% python3 -q
>>> import numpy as np
>>> from numpy import linalg as LA
>>> np.set_printoptions(precision=3, suppress=True, linewidth=160)
>>> rd = lambda a: np.round(a, 3) + 0
>>> J = np.loadtxt("data.csv", delimiter=",")
>>> J
array([[  4.,   2.,  -5.,   2.,  -4.,   5.,   2.,   3.,  -5.],
       [ -4.,   0.,   5.,   5.,  -3.,  -5.,   1.,   2.,   0.],
       [ -1.,  -1.,  -5.,   5.,   4.,   3.,  -2.,   4.,  -2.],
       [ -4.,  -2.,   3.,  -3.,   1.,  -3.,  -3.,  -3.,   3.],
       [  1.,   5.,   3.,  -3.,  -3.,   4.,  -1.,  -3.,  -2.],
       [ -3.,  -1.,   3.,   1.,   5.,   4.,  -5.,  -2.,  -3.],
       [ -2.,  -4.,  -2.,  -2.,   4.,  -1.,   5.,  -1.,  -2.],
       [ 16.,   2., -20., -13.,   5.,  20.,  -1.,  -3.,  -5.]])
>>> # rows and columns are dependent
>>> LA.matrix_rank(J, rtol=0.1)
np.int64(5)
>>> rd(LA.norm(J, 2) / LA.norm(J))
np.float64(0.865)
>>> left, sigma, Vt = LA.svd(J)
>>> np.argmax(sigma[:-1] / (sigma[1:] + 1e-6)) + 1
np.int64(7)
>>> A2 = left[:, :7] @ np.diag(sigma[:7]) @ Vt[:7]
>>> rd(np.abs(J - A2).max())
np.float64(0.0)
>>> LA.matrix_rank(J, rtol=0.05)
np.int64(6)
>>> M = np.loadtxt("run13.csv", delimiter=",")
>>> rd(M)
array([[0.333, 0.   , 0.   , 0.333, 0.   , 0.   , 0.   , 0.333],
       [0.   , 1.   , 0.   , 0.   , 0.   , 0.   , 0.   , 0.   ],
       [0.   , 0.   , 0.667, 0.333, 0.   , 0.   , 0.   , 0.   ],
       [0.2  , 0.   , 0.   , 0.4  , 0.2  , 0.2  , 0.   , 0.   ],
       [0.   , 0.   , 0.   , 0.   , 0.667, 0.333, 0.   , 0.   ],
       [0.   , 0.5  , 0.   , 0.   , 0.   , 0.5  , 0.   , 0.   ],
       [0.   , 0.25 , 0.   , 0.   , 0.   , 0.25 , 0.5  , 0.   ],
       [0.   , 0.   , 0.2  , 0.2  , 0.   , 0.2  , 0.   , 0.4  ]])
>>> f = np.array([0, 2])
>>> rd(np.correlate(M[4], M[5], "full"))
array([0.   , 0.   , 0.   , 0.   , 0.   , 0.   , 0.333, 0.167, 0.   , 0.   , 0.333, 0.167, 0.   , 0.   , 0.   ])
>>> x0 = np.array([0, 2, 2, 0, -2, 0, 0, 1])
>>> y = M @ x0
>>> rd(y)
array([ 0.333,  2.   ,  1.333, -0.4  , -1.333,  1.   ,  0.5  ,  0.8  ])
>>> rd(LA.solve(M, y + M[:, 0]))
array([ 1.,  2.,  2.,  0., -2.,  0.,  0.,  1.])
>>> rd(LA.solve(M, -2 * y))
array([ 0., -4., -4.,  0.,  4.,  0.,  0., -2.])
>>> rd(LA.solve(M, M[:, 5]))
array([0., 0., 0., 0., 0., 1., 0., 0.])
>>> rd(np.sort(np.abs(LA.eigvals(M))))
array([0.146, 0.437, 0.437, 0.5  , 0.5  , 0.667, 0.798, 1.   ])
>>> rd(np.abs(LA.eigvals(M)).max())
np.float64(1.0)
>>> np.allclose(M, M.T)
False
>>> rd((M - M.T) / 2)
array([[ 0.   ,  0.   ,  0.   ,  0.067,  0.   ,  0.   ,  0.   ,  0.167],
       [ 0.   ,  0.   ,  0.   ,  0.   ,  0.   , -0.25 , -0.125,  0.   ],
       [ 0.   ,  0.   ,  0.   ,  0.167,  0.   ,  0.   ,  0.   , -0.1  ],
       [-0.067,  0.   , -0.167,  0.   ,  0.1  ,  0.1  ,  0.   , -0.1  ],
       [ 0.   ,  0.   ,  0.   , -0.1  ,  0.   ,  0.167,  0.   ,  0.   ],
       [ 0.   ,  0.25 ,  0.   , -0.1  , -0.167,  0.   , -0.125, -0.1  ],
       [ 0.   ,  0.125,  0.   ,  0.   ,  0.   ,  0.125,  0.   ,  0.   ],
       [-0.167,  0.   ,  0.1  ,  0.1  ,  0.   ,  0.1  ,  0.   ,  0.   ]])
>>> rd((M + M.T) / 2)
array([[0.333, 0.   , 0.   , 0.267, 0.   , 0.   , 0.   , 0.167],
       [0.   , 1.   , 0.   , 0.   , 0.   , 0.25 , 0.125, 0.   ],
       [0.   , 0.   , 0.667, 0.167, 0.   , 0.   , 0.   , 0.1  ],
       [0.267, 0.   , 0.167, 0.4  , 0.1  , 0.1  , 0.   , 0.1  ],
       [0.   , 0.   , 0.   , 0.1  , 0.667, 0.167, 0.   , 0.   ],
       [0.   , 0.25 , 0.   , 0.1  , 0.167, 0.5  , 0.125, 0.1  ],
       [0.   , 0.125, 0.   , 0.   , 0.   , 0.125, 0.5  , 0.   ],
       [0.167, 0.   , 0.1  , 0.1  , 0.   , 0.1  , 0.   , 0.4  ]])
>>> r = LA.matrix_rank(J)
>>> r
np.int64(7)
>>> ns = LA.svd(J)[2][r:].T
>>> LA.matrix_rank(J.T @ J), LA.matrix_rank(J @ J.T)
(np.int64(7), np.int64(7))
>>> np.allclose(J @ ns, 0)
True
>>> rd(J @ ns)
array([[0., 0.],
       [0., 0.],
       [0., 0.],
       [0., 0.],
       [0., 0.],
       [0., 0.],
       [0., 0.],
       [0., 0.]])
>>> [int(LA.matrix_rank(np.delete(J, i, axis=0))) for i in range(8)]
[7, 7, 6, 6, 6, 6, 6, 7]
>>> [int(LA.matrix_rank(J[:i])) for i in range(1, len(J) + 1)]
[1, 2, 3, 4, 5, 6, 7, 7]
>>> ns.shape
(9, 2)
>>> m1 = np.load("mat.npy")
>>> m1
array([[ 0,  0,  0,  0],
       [-3, -2, -3,  2],
       [-3, -2, -3,  2],
       [ 9,  6,  9, -6],
       [ 3,  2,  3, -2],
       [-6, -4, -6,  4],
       [ 6,  4,  6, -4],
       [-3, -2, -3,  2],
       [ 0,  0,  0,  0],
       [ 3,  2,  3, -2]])
>>> # rows 1 and 2 are equal
>>> left, sigma, Vt = LA.svd(m1)
>>> V = Vt[:(sigma > 1e-8).sum()]
>>> rng = np.random.default_rng(46)
>>> x0 = m1[1] + -1 * m1[6] + rng.integers(2) * np.eye(4)[3]
>>> x0
array([-9., -6., -9.,  7.])
>>> rd(LA.norm(x0 - V.T @ V @ x0))
np.float64(0.92)
>>> LA.matrix_rank(np.vstack([m1, x0]))
np.int64(2)
>>> np.allclose(V.T @ V @ x0, x0)
False
>>> rd(V.T @ V)
array([[ 0.346,  0.231,  0.346, -0.231],
       [ 0.231,  0.154,  0.231, -0.154],
       [ 0.346,  0.231,  0.346, -0.231],
       [-0.231, -0.154, -0.231,  0.154]])
>>> ang = np.radians(45)
>>> r_ = np.eye(4)
>>> r_[2, 2] = r_[3, 3] = np.cos(ang)
>>> r_[2, 3], r_[3, 2] = -np.sin(ang), np.sin(ang)
>>> rd(r_)
array([[ 1.   ,  0.   ,  0.   ,  0.   ],
       [ 0.   ,  1.   ,  0.   ,  0.   ],
       [ 0.   ,  0.   ,  0.707, -0.707],
       [ 0.   ,  0.   ,  0.707,  0.707]])
>>> A2 = m1 @ r_.T
>>> rd(LA.det(r_)), rd(np.trace(r_))
(np.float64(1.0), np.float64(3.414))
>>> rd(LA.svd(m1, compute_uv=False)), rd(LA.svd(A2, compute_uv=False))
(array([23.917,  0.   ,  0.   ,  0.   ]), array([23.917,  0.   ,  0.   ,  0.   ]))
>>> Ac = m1 - m1.mean(axis=0)
>>> V = LA.svd(Ac)[2][:1]
>>> A2 = Ac - Ac @ V.T @ V
>>> rd(A2.std(axis=0))
array([0., 0., 0., 0.])
>>> rd(np.cov(Ac @ V.T, rowvar=False))
np.float64(62.4)
>>> K = np.array([[0, 3, 7, 1, 8],
...     [-3, 0, -1, 6, 8],
...     [-7, 1, 0, -6, 3],
...     [-1, -6, 6, 0, -2],
...     [-8, -8, -3, 2, 0]])
>>> LA.lstsq(J[:-1].T, J[-1])[2]
np.int32(7)
>>> np.allclose(J[:-1].T @ LA.lstsq(J[:-1].T, J[-1])[0], J[-1])
True
>>> F = np.eye(12, dtype=int)[rng.permutation(12)] * np.array([3, -2, 2, 2, -2, -3, -2, 0, 0, -2, 0, -3])
>>> F
array([[ 0, -2,  0,  0,  0,  0,  0,  0,  0,  0,  0,  0],
       [ 0,  0,  0,  0,  0,  0,  0,  0,  0,  0,  0,  0],
       [ 0,  0,  0,  0,  0,  0,  0,  0,  0,  0,  0, -3],
       [ 0,  0,  2,  0,  0,  0,  0,  0,  0,  0,  0,  0],
       [ 0,  0,  0,  0,  0,  0, -2,  0,  0,  0,  0,  0],
       [ 0,  0,  0,  0, -2,  0,  0,  0,  0,  0,  0,  0],
       [ 3,  0,  0,  0,  0,  0,  0,  0,  0,  0,  0,  0],
       [ 0,  0,  0,  2,  0,  0,  0,  0,  0,  0,  0,  0],
       [ 0,  0,  0,  0,  0, -3,  0,  0,  0,  0,  0,  0],
       [ 0,  0,  0,  0,  0,  0,  0,  0,  0, -2,  0,  0],
       [ 0,  0,  0,  0,  0,  0,  0,  0,  0,  0,  0,  0],
       [ 0,  0,  0,  0,  0,  0,  0,  0,  0,  0,  0,  0]])
>>> x0 = np.array([0, -1, 1, 0, -2, 1, -1, -2, 3, -1, 2, -2])
>>> h = np.maximum(F @ x0, 0)
>>> np.maximum(F @ x0, 0) - np.maximum(-F @ x0, 0)
array([ 2,  0,  6,  2,  2,  4,  0,  0, -3,  2,  0,  0])
>>> np.maximum(F @ (3 * x0), 0)
array([ 6,  0, 18,  6,  6, 12,  0,  0,  0,  6,  0,  0])
>>> rd(LA.norm(F, axis=0))
array([3., 2., 2., 2., 2., 3., 2., 0., 0., 2., 0., 3.])
>>> F @ F.T
array([[4, 0, 0, 0, 0, 0, 0, 0, 0, 0, 0, 0],
       [0, 0, 0, 0, 0, 0, 0, 0, 0, 0, 0, 0],
       [0, 0, 9, 0, 0, 0, 0, 0, 0, 0, 0, 0],
       [0, 0, 0, 4, 0, 0, 0, 0, 0, 0, 0, 0],
       [0, 0, 0, 0, 4, 0, 0, 0, 0, 0, 0, 0],
       [0, 0, 0, 0, 0, 4, 0, 0, 0, 0, 0, 0],
       [0, 0, 0, 0, 0, 0, 9, 0, 0, 0, 0, 0],
       [0, 0, 0, 0, 0, 0, 0, 4, 0, 0, 0, 0],
       [0, 0, 0, 0, 0, 0, 0, 0, 9, 0, 0, 0],
       [0, 0, 0, 0, 0, 0, 0, 0, 0, 4, 0, 0],
       [0, 0, 0, 0, 0, 0, 0, 0, 0, 0, 0, 0],
       [0, 0, 0, 0, 0, 0, 0, 0, 0, 0, 0, 0]])
>>> F[:, 9] @ F[:, 7]
np.int64(0)
>>> A = np.load("dump.npy")
>>> A
array([[-5, -4, -3,  0,  0,  0],
       [ 0, -4, -5,  0,  0,  0],
       [ 4, -1,  4,  0,  0,  0],
       [-5, -4, -3, -5, -4, -3],
       [ 0, -4, -5,  0, -4, -5],
       [ 4, -1,  4,  4, -1,  4]])
>>> left, sigma, Vt = LA.svd(J, full_matrices=False)
>>> rd(np.sqrt((sigma ** 2).sum())), rd(LA.norm(J))
(np.float64(44.215), np.float64(44.215))
>>> left.shape, sigma.shape, Vt.shape
((8, 8), (8,), (8, 9))
>>> rd(Vt @ Vt.T)
array([[1., 0., 0., 0., 0., 0., 0., 0.],
       [0., 1., 0., 0., 0., 0., 0., 0.],
       [0., 0., 1., 0., 0., 0., 0., 0.],
       [0., 0., 0., 1., 0., 0., 0., 0.],
       [0., 0., 0., 0., 1., 0., 0., 0.],
       [0., 0., 0., 0., 0., 1., 0., 0.],
       [0., 0., 0., 0., 0., 0., 1., 0.],
       [0., 0., 0., 0., 0., 0., 0., 1.]])
>>> np.abs(left[:, 0]).round(6).argmax()
np.int64(7)
>>> rd(np.abs(Vt[0]))
array([0.448, 0.069, 0.562, 0.329, 0.126, 0.569, 0.016, 0.061, 0.165])
>>> np.allclose(left * sigma @ Vt, J)
True
>>> A @ A
array([[ 13,  39,  23,   0,   0,   0],
       [-20,  21,   0,   0,   0,   0],
       [ -4, -16,   9,   0,   0,   0],
       [ 26,  78,  46,  13,  39,  23],
       [-40,  42,   0, -20,  21,   0],
       [ -8, -32,  18,  -4, -16,   9]])
>>> (A + A.T) / 2
array([[-5. , -2. ,  0.5, -2.5,  0. ,  2. ],
       [-2. , -4. , -3. , -2. , -2. , -0.5],
       [ 0.5, -3. ,  4. , -1.5, -2.5,  2. ],
       [-2.5, -2. , -1.5, -5. , -2. ,  0.5],
       [ 0. , -2. , -2.5, -2. , -4. , -3. ],
       [ 2. , -0.5,  2. ,  0.5, -3. ,  4. ]])
>>> rd(np.abs(LA.eigvals(A)).max())
np.float64(5.617)
>>> np.allclose(A @ A.T, A.T @ A)
False
>>> data = np.load("m.npy")
>>> data
array([[ 1,  1,  1,  2,  0,  1,  0,  1,  1,  2,  1,  2],
       [ 1,  0,  0,  1,  0,  1,  0,  1,  2,  2,  0,  1],
       [ 1,  0,  2,  0,  1,  0,  1,  0,  0,  0,  0,  2],
       [ 0,  2,  1,  1,  1,  1,  2,  0,  2,  2,  2,  0],
       [ 0,  0,  2,  2,  2,  1,  1,  1,  1,  2,  2,  1],
       [ 2,  0,  1,  2,  2,  2,  2,  2,  1,  1,  2,  0],
       [ 5,  1,  1,  6,  0,  5,  0,  5,  9, 10,  1,  6]])
>>> left, sigma, Vt = LA.svd(data)
>>> V = Vt[:(sigma > 1e-8).sum()]
>>> x0 = data[5] + 4 * data[0] + rng.integers(2) * np.eye(12)[4]
>>> x0
array([ 6.,  4.,  5., 10.,  3.,  6.,  2.,  6.,  5.,  9.,  6.,  8.])
>>> rd(np.diag(V.T @ V))
array([0.649, 0.707, 0.479, 0.455, 0.457, 0.188, 0.517, 0.317, 0.628, 0.5  , 0.431, 0.671])
>>> LA.matrix_rank(np.vstack([data, x0]))
np.int64(7)
>>> rd(LA.norm(x0 - V.T @ V @ x0))
np.float64(0.737)
